$ python3 -q
>>> import numpy as np
>>> np.set_printoptions(precision=3, suppress=True, linewidth=200, floatmode="fixed")
>>> tidy = lambda a: np.round(a, 3) + 0
>>> J = np.load("out12.npy")
>>> J
array([[-1, -2, -3],
       [ 3, -2,  0],
       [ 3, -3,  2]])
>>> O = J.astype(float).copy()
>>> for j in range(3):
...     O[:, j] -= O[:, :j] @ (O[:, :j].T @ O[:, j])
...     O[:, j] /= np.linalg.norm(O[:, j])
... 
>>> tidy(O.T @ J)
array([[ 4.359, -2.982,  2.065],
       [ 0.000,  2.847,  2.163],
       [ 0.000,  0.000,  2.015]])
>>> T = np.stack([J, -3 * J, J[::-1]])
>>> np.linalg.matrix_rank(T)
array([3, 3, 3])
>>> tidy(np.linalg.det(T))
array([  25.000, -675.000,  -25.000])
>>> np.linalg.matrix_rank(T.reshape(3, -1))
np.int64(2)
>>> (T @ J.T).shape
(3, 3, 3)
>>> np.einsum("bij,cij->bc", T, T)
array([[  49, -147,    7],
       [-147,  441,  -21],
       [   7,  -21,   49]])
>>> tidy(np.linalg.norm(T, axis=(1, 2)))
array([ 7.000, 21.000,  7.000])
>>> rng = np.random.default_rng(414816)
>>> idx = rng.permutation(3)
>>> idx
array([1, 0, 2])
>>> B = J[idx][:, idx]
>>> np.allclose(B, J)
False
>>> tidy(np.sort(np.abs(np.linalg.eigvals(B))))
array([1.634, 3.912, 3.912])
>>> B = np.linalg.invert(J)
Traceback (most recent call last):
  File "<python-input-21>", line 1, in <module>
    B = np.linalg.invert(J)
        ^^^^^^^^^^^^^^^^
AttributeError: module 'numpy.linalg' has no attribute 'invert'
>>> B = np.linalg.inv(J)
>>> tidy(np.linalg.det(J) * np.linalg.det(B))
np.float64(1.0)
>>> (np.abs(B) > 1e-9).astype(int)
array([[1, 1, 1],
       [1, 1, 1],
       [1, 1, 1]])
>>> tidy(np.linalg.det(J) * B)
array([[-4.000, 13.000, -6.000],
       [-6.000,  7.000, -9.000],
       [-3.000, -9.000,  8.000]])
>>> tidy(np.linalg.cond(J))
np.float64(5.053)
>>> K = np.load("a.npy")
>>> K
array([[-1,  2,  2, -1],
       [-2,  6, -2,  2],
       [ 1, -2, -8,  1],
       [-2, -2, -1, 16]])
>>> (J - J.T) / 2
array([[ 0.000, -2.500, -3.000],
       [ 2.500,  0.000,  1.500],
       [ 3.000, -1.500,  0.000]])
>>> tidy(np.linalg.det(J))
np.float64(25.0)
>>> assert J == J.T
Traceback (most recent call last):
  File "<python-input-31>", line 1, in <module>
    assert J == J.T
           ^^^^^^^^
ValueError: The truth value of an array with more than one element is ambiguous. Use a.any() or a.all()
>>> (J + J.T) / 2
array([[-1.000,  0.500,  0.000],
       [ 0.500, -2.000, -1.500],
       [ 0.000, -1.500,  2.000]])
>>> np.allclose(J, J.T)
False
>>> np.trace(J)
np.int64(-1)
>>> J @ J
array([[-14,  15,  -3],
       [ -9,  -2,  -9],
       [ -6,  -6,  -5]])
>>> tidy(np.abs(np.linalg.eigvals(J)).max())
np.float64(3.912)
>>> np.allclose(J @ J.T, J.T @ J)
False
>>> m1 = np.load("dump.npy")
>>> m1
array([[-0.293, -1.104,  2.105],
       [-1.358,  2.014, -1.548],
       [-1.698, -0.571,  1.883],
       [-1.881,  1.183, -0.736],
       [-1.198,  1.507, -0.050],
       [-0.511, -0.865,  2.922],
       [ 0.360,  0.089,  0.277],
       [-1.625,  2.858, -2.491],
       [-1.982,  2.652, -1.967],
       [-1.052,  0.329,  2.469],
       [ 0.076, -1.957,  3.267],
       [ 0.231,  0.242,  0.227],
       [-2.244,  1.446,  0.629],
       [-0.496, -1.636,  2.443],
       [-1.167, -0.127,  1.659],
       [-0.445, -0.490,  0.584],
       [-0.678,  0.087,  1.377],
       [-1.204, -0.183,  1.491],
       [-1.128,  1.882, -1.592],
       [-1.097,  1.295, -1.116],
       [-0.627,  1.595, -1.143],
       [-1.439,  0.045,  1.345],
       [ 0.197, -0.885,  1.295]])
>>> B = np.c_[m1[:, :2] @ np.array([[-3, -3], [-5, 3]]), np.array([2, 3, 1, 0, 3, 3, 3, 1, 0, 3, 2, 3, 1, 3, 1, 0, 3, 1, 1, 2, 3, 1, 0])]
>>> tidy(B)
array([[ 6.399, -2.433,  2.000],
       [-5.996, 10.116,  3.000],
       [ 7.949,  3.381,  1.000],
       [-0.272,  9.192,  0.000],
       [-3.941,  8.115,  3.000],
       [ 5.858, -1.062,  3.000],
       [-1.525, -0.813,  3.000],
       [-9.415, 13.449,  1.000],
       [-7.314, 13.902,  0.000],
       [ 1.511,  4.143,  3.000],
       [ 9.557, -6.099,  2.000],
       [-1.903,  0.033,  3.000],
       [-0.498, 11.070,  1.000],
       [ 9.668, -3.420,  3.000],
       [ 4.136,  3.120,  1.000],
       [ 3.785, -0.135,  0.000],
       [ 1.599,  2.295,  3.000],
       [ 4.527,  3.063,  1.000],
       [-6.026,  9.030,  1.000],
       [-3.184,  7.176,  2.000],
       [-6.094,  6.666,  3.000],
       [ 4.092,  4.452,  1.000],
       [ 3.834, -3.246,  0.000]])
>>> np.linalg.matrix_rank(B)
np.int64(3)
>>> tidy(np.linalg.norm(B - m1 @ np.linalg.lstsq(m1, B)[0], axis=0))
array([0.000, 0.000, 6.063])
>>> tidy(np.linalg.norm(np.linalg.qr(m1)[0].T @ B, axis=0) ** 2 / ((B ** 2).sum(axis=0) + 1e-12))
array([1.000, 1.000, 0.632])
>>> basis = np.array([[3, -2, -1], [-2, -1, 0]])
>>> arr = np.repeat(basis, 17 // 2, axis=0)
>>> arr = arr + 0.05 * rng.normal(size=arr.shape)
>>> tidy(arr)
array([[ 3.009, -2.002, -1.002],
       [ 3.051, -2.027, -1.001],
       [ 2.979, -2.047, -0.984],
       [ 2.977, -1.999, -0.990],
       [ 3.002, -2.038, -0.947],
       [ 2.947, -2.012, -0.976],
       [ 2.960, -1.987, -0.918],
       [ 3.003, -2.071, -1.111],
       [-2.089, -1.049, -0.062],
       [-1.948, -0.990, -0.041],
       [-1.999, -0.928,  0.030],
       [-1.947, -1.008,  0.055],
       [-1.971, -1.057, -0.034],
       [-1.962, -1.046, -0.039],
       [-1.921, -0.974, -0.002],
       [-1.862, -1.016, -0.021]])
>>> ang = np.radians(180)
>>> R = np.eye(3)
>>> R[1, 1] = R[2, 2] = np.cos(ang)
>>> R[1, 2], R[2, 1] = -np.sin(ang), np.sin(ang)
>>> tidy(R)
array([[ 1.000,  0.000,  0.000],
       [ 0.000, -1.000,  0.000],
       [ 0.000,  0.000, -1.000]])
>>> B = arr @ R.T
>>> tidy(np.abs(B - arr).max(axis=0))
array([0.000, 4.141, 2.222])
>>> np.allclose(arr @ arr.T, B @ B.T)
True
>>> cen = arr - arr.mean(axis=0)
>>> vecs = np.linalg.svd(cen)[2][:2]
>>> B = cen - cen @ vecs.T @ vecs
>>> tidy(B.std(axis=0))
array([0.002, 0.021, 0.014])
>>> tidy((cen @ vecs.T).std(axis=0))
array([2.575, 0.052])
>>> tidy(np.linalg.norm(B) / np.linalg.norm(cen))
np.float64(0.01)
>>> A = np.load("mat.npy")
>>> A
array([[3, 5, 5, 4],
       [5, 3, 4, 5],
       [4, 4, 1, 4],
       [2, 0, 2, 0]])
>>> f = np.array([1, 0, 0, 1])
>>> B = A + np.outer(f, np.eye(4)[0])
>>> B
array([[4.000, 5.000, 5.000, 4.000],
       [5.000, 3.000, 4.000, 5.000],
       [4.000, 4.000, 1.000, 4.000],
       [3.000, 0.000, 2.000, 0.000]])
>>> tidy(np.linalg.det(B) / np.linalg.det(A)), tidy(1 + np.linalg.solve(A, f)[0])
(np.float64(1.265), np.float64(1.265))
>>> np.linalg.matrix_rank(B - A)
np.int64(1)
>>> def softmax(z):
...     e = np.exp(z - z.max(axis=-1, keepdims=True))
...     return e / e.sum(axis=-1, keepdims=True)
... 
>>> tidy(softmax(10 * A[2]))
array([0.333, 0.333, 0.000, 0.333])
>>> S = A @ A.T / np.sqrt(4)
>>> tidy(softmax(S + np.triu(np.full(S.shape, -np.inf), 1)))
array([[1.000, 0.000, 0.000, 0.000],
       [0.076, 0.924, 0.000, 0.000],
       [0.178, 0.798, 0.024, 0.000],
       [0.264, 0.718, 0.013, 0.005]])
>>> softmax(S).round(6).argmax(axis=1)
array([0, 1, 1, 1])
